% ipython --no-banner

In [1]: import numpy as np

In [2]: np.set_printoptions(precision=2, suppress=True, linewidth=100, sign=" ")

In [3]: J = np.diag(3 * np.array([1, 1, 0, 0, 1, 2, 1, 0, 2, 1])) + np.array([[-1, 2, 2, 2, 3, 1, 2, -1, 0, 0],
   ...:     [-1, -3, -3, -3, 3, 3, 0, -1, 0, 1],
   ...:     [-1, 1, 0, -2, -3, -2, -1, 3, 0, -1],
   ...:     [2, 1, 2, -2, -3, -1, -1, 3, 2, -2],
   ...:     [1, 3, -3, 0, 0, 3, 2, 0, 0, -1],
   ...:     [-1, 1, 3, -2, -3, 3, -3, -1, -1, -1],
   ...:     [-2, 1, -1, 2, -1, -1, 2, -2, -3, 2],
   ...:     [3, 2, 0, -2, -1, -1, -1, 3, -2, -3],
   ...:     [0, 1, 2, -3, 1, 2, -2, -3, -1, -2],
   ...:     [3, -2, 2, -3, -3, -1, -2, -3, 0, -3]])

In [4]: print(J)
[[ 2  2  2  2  3  1  2 -1  0  0]
 [-1  0 -3 -3  3  3  0 -1  0  1]
 [-1  1  0 -2 -3 -2 -1  3  0 -1]
 [ 2  1  2 -2 -3 -1 -1  3  2 -2]
 [ 1  3 -3  0  3  3  2  0  0 -1]
 [-1  1  3 -2 -3  9 -3 -1 -1 -1]
 [-2  1 -1  2 -1 -1  5 -2 -3  2]
 [ 3  2  0 -2 -1 -1 -1  3 -2 -3]
 [ 0  1  2 -3  1  2 -2 -3  5 -2]
 [ 3 -2  2 -3 -3 -1 -2 -3  0  0]]

In [5]: rng = np.random.default_rng(25662)

In [6]: labels = rng.permutation(10)

In [7]: print(labels)
[ 8  2  7  4  9  3  6  1  5  0]

In [8]: Y = J[labels][:, labels]

In [9]: print(np.sort(np.abs(np.linalg.eigvals(Y))))
[ 1.5   2.1   3.19  3.19  4.04  4.04  6.55  8.21  8.21  9.04]

In [10]: print(np.diag(Y))
[ 5  0  3  3  0 -2  5  0  9  2]

In [11]: t3 = np.stack([J, 4 * J, J[::-1]])

In [12]: print(t3.shape)
(3, 10, 10)

In [13]: print(t3.sum(axis=0))
[[ 13   8  12   7  12   4   8  -8   0   0]
 [ -5   1 -13 -18  16  17  -2  -8   5   3]
 [ -2   7   0 -12 -16 -11  -6  18  -2  -8]
 [  8   6   9  -8 -16  -6   0  13   7  -8]
 [  4  16 -12  -2  12  24   7  -1  -1  -6]
 [ -4   8  12 -10 -12  48 -13  -5  -5  -6]
 [ -8   6  -3   8  -8  -6  24  -7 -13   8]
 [ 14  11   0 -12  -8  -7  -6  18 -10 -16]
 [ -1   5   7 -18   8  13 -10 -16  25  -9]
 [ 17  -8  12 -13 -12  -4  -8 -16   0   0]]

In [14]: print((t3 @ J.T).shape)
(3, 10, 10)

In [15]: vec = np.array([5, 1, 3, 5, 4, 2, 5, 2, 4, 4])

In [16]: rhs = J @ vec

In [17]: b, lr = np.zeros(10), 1 / np.linalg.norm(J, 2) ** 2

In [18]: for i in range(40):
    ...:     b -= lr * J.T @ (J @ b - rhs)
    ...:     if i % 10 == 0: print(i, round(np.linalg.norm(J @ b - rhs), 2))
    ...: 
0 41.69
10 11.06
20 8.53
30 6.94

In [19]: print(round(float(np.linalg.cond(J)), 2))
24.26

In [20]: vec = np.array([8, 6, -4, 8, -8, -9, -8, 1, 8, 7])

In [21]: rhs = J @ vec

In [22]: print(rhs)
[-14 -65  28  44 -36 -79 -25  11 -13  26]

In [23]: print(np.linalg.solve(J, rhs))
[ 8.  6. -4.  8. -8. -9. -8.  1.  8.  7.]

In [24]: print(np.linalg.solve(J, rhs + J[:, 4]))
[ 8.  6. -4.  8. -7. -9. -8.  1.  8.  7.]

In [25]: Y = np.array([[3, 2, 1],
    ...:     [1, 1, 3],
    ...:     [2, 2, 3],
    ...:     [0, 1, 3],
    ...:     [1, 0, 1],
    ...:     [0, 3, 0],
    ...:     [1, 1, 3],
    ...:     [2, 1, 1],
    ...:     [2, 2, 1],
    ...:     [3, 1, 0]])

In [26]: print(Y.T @ J.T)
[[ 15  -5  -3  11   2  -9  -7   2   2   0]
 [ 16  -2  -8   8   9  23  -7  -2  11  -3]
 [ 28 -17  -7   4  10  -9  13   0  -3 -18]]

In [27]: print(np.einsum("ik,kj->ij", J, Y))
[[ 15  16  28]
 [ -5  -2 -17]
 [ -3  -8  -7]
 [ 11   8   4]
 [  2   9  10]
 [ -9  23  -9]
 [ -7  -7  13]
 [  2  -2   0]
 [  2  11  -3]
 [  0  -3 -18]]

In [28]: F = np.loadtxt("sample4.csv", delimiter=",")

In [29]: print(F)
[[ 6.  1.  1.  1.  1.  1.  1.  1.  1.  1.]
 [ 1.  6.  1.  1.  1.  1.  1.  1.  1.  1.]
 [ 1.  1.  6.  1.  1.  1.  1.  1.  1.  1.]
 [ 1.  1.  1.  6.  1.  1.  1.  1.  1.  1.]
 [ 1.  1.  1.  1.  6.  1.  1.  1.  1.  1.]
 [ 1.  1.  1.  1.  1.  6.  1.  1.  1.  1.]
 [ 1.  1.  1.  1.  1.  1.  6.  1.  1.  1.]
 [ 1.  1.  1.  1.  1.  1.  1.  6.  1.  1.]
 [ 1.  1.  1.  1.  1.  1.  1.  1.  6.  1.]
 [ 1.  1.  1.  1.  1.  1.  1.  1.  1.  6.]]

In [30]: # symmetric

In [31]: labels = rng.permutation(10)

In [32]: print(labels)
[ 4  2  5  8  0  9  3  1  6  7]

In [33]: Y = F[labels][:, labels]

In [34]: print(np.diag(Y))
[ 6.  6.  6.  6.  6.  6.  6.  6.  6.  6.]

In [35]: labels = rng.permutation(10)

In [36]: Y = F[:, labels] * rng.choice([-1, 1], 10)

In [37]: print(Y)
[[-1. -1. -1.  1.  6.  1.  1. -1.  1. -1.]
 [-1. -1. -1.  1.  1.  1.  1. -1.  1. -6.]
 [-1. -1. -1.  1.  1.  1.  1. -6.  1. -1.]
 [-1. -1. -1.  1.  1.  1.  6. -1.  1. -1.]
 [-1. -1. -1.  1.  1.  1.  1. -1.  6. -1.]
 [-1. -1. -1.  6.  1.  1.  1. -1.  1. -1.]
 [-1. -1. -6.  1.  1.  1.  1. -1.  1. -1.]
 [-1. -6. -1.  1.  1.  1.  1. -1.  1. -1.]
 [-1. -1. -1.  1.  1.  6.  1. -1.  1. -1.]
 [-6. -1. -1.  1.  1.  1.  1. -1.  1. -1.]]

In [38]: U, _, vt = np.linalg.svd(F.T @ Y)

In [39]: print(np.round(U @ vt, 2) + 0)
[[ 0.  0.  0.  0.  1.  0.  0.  0.  0.  0.]
 [ 0.  0.  0.  0.  0.  0.  0.  0.  0. -1.]
 [ 0.  0.  0.  0.  0.  0.  0. -1.  0.  0.]
 [ 0.  0.  0.  0.  0.  0.  1.  0.  0.  0.]
 [ 0.  0.  0.  0.  0.  0.  0.  0.  1.  0.]
 [ 0.  0.  0.  1.  0.  0.  0.  0.  0.  0.]
 [ 0.  0. -1.  0.  0.  0.  0.  0.  0.  0.]
 [ 0. -1.  0.  0.  0.  0.  0.  0.  0.  0.]
 [ 0.  0.  0.  0.  0.  1.  0.  0.  0.  0.]
 [-1.  0.  0.  0.  0.  0.  0.  0.  0.  0.]]

In [40]: q, evecs = np.linalg.qr(Y[:, :9])[0], np.linalg.qr(Y[:, 9:])[0]

In [41]: sig = np.linalg.svd(q.T @ evecs, compute_uv=False)

In [42]: print((sig > 0.9).sum())
0

In [43]: print(sig)
[ 0.62]

In [44]: print((F @ F)[0])
[ 45.  20.  20.  20.  20.  20.  20.  20.  20.  20.]

In [45]: print(F @ np.ones(10))
[ 15.  15.  15.  15.  15.  15.  15.  15.  15.  15.]

In [46]: M = np.load("w.npy")

In [47]: print(M)
[[ 2  2  1  2  2  2  1  1  1  0]
 [ 0  2  2  1  2  2  2  1  1  1]
 [ 1  0  2  2  1  2  2  2  1  1]
 [ 1  1  0  2  2  1  2  2  2  1]
 [ 1  1  1  0  2  2  1  2  2  2]
 [ 2  1  1  1  0  2  2  1  2  2]
 [ 2  2  1  1  1  0  2  2  1  2]
 [ 2  2  2  1  1  1  0  2  2  1]
 [ 1  2  2  2  1  1  1  0  2  2]
 [ 2  1  2  2  2  1  1  1  0  2]]

In [48]: # null space of dimension 1

In [49]: print(np.round(np.trace(np.linalg.pinv(M) @ M), 2))
9.0

In [50]: print(np.round(M @ np.linalg.pinv(M) @ M, 2) + 0)
[[ 2.  2.  1.  2.  2.  2.  1.  1.  1.  0.]
 [ 0.  2.  2.  1.  2.  2.  2.  1.  1.  1.]
 [ 1.  0.  2.  2.  1.  2.  2.  2.  1.  1.]
 [ 1.  1.  0.  2.  2.  1.  2.  2.  2.  1.]
 [ 1.  1.  1.  0.  2.  2.  1.  2.  2.  2.]
 [ 2.  1.  1.  1.  0.  2.  2.  1.  2.  2.]
 [ 2.  2.  1.  1.  1.  0.  2.  2.  1.  2.]
 [ 2.  2.  2.  1.  1.  1.  0.  2.  2.  1.]
 [ 1.  2.  2.  2.  1.  1.  1.  0.  2.  2.]
 [ 2.  1.  2.  2.  2.  1.  1.  1.  0.  2.]]

In [51]: print(np.allclose(M[:-1].T @ np.linalg.lstsq(M[:-1].T, M[-1])[0], M[-1]))
True

In [52]: print(np.abs(np.diag(np.linalg.qr(M)[1])) > 1e-9)
[ True  True  True  True  True  True  True  True  True False]

In [53]: K = np.loadtxt("test11.csv", delimiter=",")

In [54]: print(K)
[[  97.   81.   91.   68.   18.  111.   46.   70.   52.   67.]
 [  81.  114.   91.   73.   44.  117.   53.   95.   69.   76.]
 [  91.   91.  117.   79.   21.  120.   40.   86.   76.   66.]
 [  68.   73.   79.   82.   36.  105.   51.   64.   55.   56.]
 [  18.   44.   21.   36.   63.   48.   36.   56.   25.   20.]
 [ 111.  117.  120.  105.   48.  180.   70.  123.   82.   98.]
 [  46.   53.   40.   51.   36.   70.   53.   54.   25.   44.]
 [  70.   95.   86.   64.   56.  123.   54.  125.   74.   71.]
 [  52.   69.   76.   55.   25.   82.   25.   74.   74.   42.]
 [  67.   76.   66.   56.   20.   98.   44.   71.   42.   77.]]

In [55]: Y = K[0, 0] * K[1:] - np.outer(K[1:, 0], K[0])

In [56]: print(Y)
[[   0. 4497. 1456. 1573. 2810. 2358. 1415. 3545. 2481. 1945.]
 [   0. 1456. 3068. 1475.  399. 1539. -306. 1972. 2640.  305.]
 [   0. 1573. 1475. 3330. 2268. 2637. 1819. 1448. 1799.  876.]
 [   0. 2810.  399. 2268. 5787. 2658. 2664. 4172. 1489.  734.]
 [   0. 2358. 1539. 2637. 2658. 5139. 1684. 4161. 2182. 2069.]
 [   0. 1415. -306. 1819. 2664. 1684. 3025. 2018.   33. 1186.]
 [   0. 3545. 1972. 1448. 4172. 4161. 2018. 7225. 3538. 2197.]
 [   0. 2481. 2640. 1799. 1489. 2182.   33. 3538. 4474.  590.]
 [   0. 1945.  305.  876.  734. 2069. 1186. 2197.  590. 2980.]]

In [57]: print(np.linalg.matrix_rank(Y), np.linalg.matrix_rank(K))
9 10

In [58]: print(K[:, 0] / K[0, 0])
[ 1.    0.84  0.94  0.7   0.19  1.14  0.47  0.72  0.54  0.69]

In [59]: print(np.linalg.svd(Y, compute_uv=False))
[ 21332.2    5951.92   3556.66   3464.03   2463.26   1208.32    902.2     627.27     19.14]

In [60]: print(Y.mean(axis=0))
[    0.    2453.33  1394.22  1913.89  2553.44  2714.11  1504.22  3364.    2136.22  1431.33]

In [61]: np.zeros(9, 10)
Traceback (most recent call last):
  Cell In[61], line 1
    np.zeros(9, 10)
TypeError: Cannot interpret '10' as a data type


In [62]: labels = rng.permutation(10)

In [63]: print(labels)
[ 5  7  8  6  1  3  0  9  2  4]

In [64]: Y = K[labels][:, labels]

In [65]: print(np.trace(Y))
982.0

In [66]: print(np.allclose(Y, K))
False

In [67]: mat = np.array([[0, 2, 2, 2, -3, 1, 2, 1, 1, 2],
    ...:     [0, 0, 1, 1, -6, 1, 1, 1, 2, 0],
    ...:     [2, 0, 2, 1, -6, 2, 2, 2, 2, 2],
    ...:     [2, 0, 2, 0, -3, 1, 1, 2, 1, 2],
    ...:     [0, 2, 0, 1, -6, 2, 2, 1, 2, 0],
    ...:     [1, 0, 0, 2, -6, 2, 1, 2, 2, 0]])

In [68]: W = np.array([[1, 3, 1, 0],
    ...:     [1, 1, 3, 1],
    ...:     [3, -1, -1, -3],
    ...:     [1, -1, -3, 2],
    ...:     [-3, -2, 2, -3],
    ...:     [1, 3, -1, -1],
    ...:     [-2, -1, 2, -2],
    ...:     [1, 2, 0, 3],
    ...:     [-1, 1, 3, 0],
    ...:     [-1, 3, 2, 0]])

In [69]: b = np.array([0, 1, 1, -1])

In [70]: hid = np.maximum(K @ W + b, 0)

In [71]: print((hid > 0).astype(int))
[[ 1  1  1  0]
 [ 1  1  1  0]
 [ 1  1  1  0]
 [ 1  1  1  0]
 [ 0  1  1  0]
 [ 1  1  1  0]
 [ 1  1  1  0]
 [ 1  1  1  0]
 [ 1  1  1  0]
 [ 1  1  1  0]]

In [72]: basis = np.array([[9, -7, 5], [9, 3, 3], [4, -1, 5], [-9, -9, -8]])

In [73]: print(W @ basis)
[[ 40   1  19]
 [ 21 -16  15]
 [ 41   4  31]
 [-30 -25 -29]
 [-10  40  13]
 [ 41  12  17]
 [ -1  27  13]
 [  0 -28 -13]
 [ 12   7  13]
 [ 26  14  14]]

In [74]: print((hid @ basis).round(6).argmax(axis=1))
[ 0  0  0  0  0  0  0  0  0  0]

In [75]: print(hid @ basis)
[[13049.  -824.  6514.]
 [13549.  -467.  7273.]
 [14326. -1425.  7209.]
 [ 9948.  -485.  5065.]
 [ 3137.   376.  2098.]
 [17890.  -584.  8956.]
 [ 6194.   292.  3328.]
 [13046.   -49.  6953.]
 [ 9769.  -734.  5152.]
 [11208.  -122.  5698.]]

In [76]: u = np.array([0, 6, 1])

In [77]: print(np.correlate(mat[0], mat[1], "full"))
[  0   0   4   6   8   0  -9  -6  -6  28   1 -10   0  -1 -10   3   2   0   0]

In [78]: print(np.convolve(mat[0], u))
[  0   0  12  14  14 -16   3  13   8   7  13   2]

In [79]: u, v = mat[2], mat[1]

In [80]: print(u @ v)
49

In [81]: p = (u @ v) / (u @ u) * u

In [82]: print(round(float((v - p) @ u), 2))
0.0

In [83]: print(np.linalg.matrix_rank(np.outer(u, v)))
1

In [84]: X = np.load("run6.npy")

In [85]: print(X)
[[ 8 -2 -9 -5  0  8 -6 -6]
 [ 0 -6  4  8 -1 -3  4  3]
 [ 0  0  9  6  8  9  8 -1]
 [ 0  0  0  3 -8  1 -6  6]
 [ 0  0  0  0  2 -5 -9 -3]
 [ 0  0  0  0  0 -3 -9 -5]
 [ 0  0  0  0  0  0  1 -9]
 [ 0  0  0  0  0  0  0  3]]

In [86]: # triangular

In [87]: u, v = X[1], X[3]

In [88]: print(u @ u)
151

In [89]: p = (u @ v) / (u @ u) * u

In [90]: print(round(float(np.linalg.norm(u + v) ** 2 + np.linalg.norm(u - v) ** 2), 2))
594.0

In [91]: print(np.linalg.matrix_rank(np.outer(u, v)))
1

In [92]: print(np.sort(np.linalg.eigvals(X)))
[-6. -3.  1.  2.  3.  3.  8.  9.]

In [93]: print(X @ X)
[[  64   -4 -161 -125  -30  -40 -176  -79]
 [   0   36   12    0  -28   76    0   17]
 [   0    0   81   72   40   20 -109 -117]
 [   0    0    0    9  -40   40   39  109]
 [   0    0    0    0    4    5   18   91]
 [   0    0    0    0    0    9   18   81]
 [   0    0    0    0    0    0    1  -36]
 [   0    0    0    0    0    0    0    9]]

In [94]: print(np.linalg.matrix_rank(X - X[0, 0] * np.eye(8)))
7

In [95]: U, sig, vt = np.linalg.svd(X)

In [96]: print(np.argmax(sig[:-1] / (sig[1:] + 1e-6)) + 1)
7

In [97]: Y = U[:, :7] @ np.diag(sig[:7]) @ vt[:7]

In [98]: print(round(np.abs(X - Y).max(), 2))
0.01

In [99]: Y = mat / np.linalg.norm(mat, axis=1, keepdims=True)

In [100]: C2 = Y @ Y.T

In [101]: print((np.abs(C2) > 0.9).astype(int))
[[ 1  0  0  0  0  0]
 [ 0  1  1  0  1  1]
 [ 0  1  1  1  0  1]
 [ 0  0  1  1  0  0]
 [ 0  1  0  0  1  1]
 [ 0  1  1  0  1  1]]
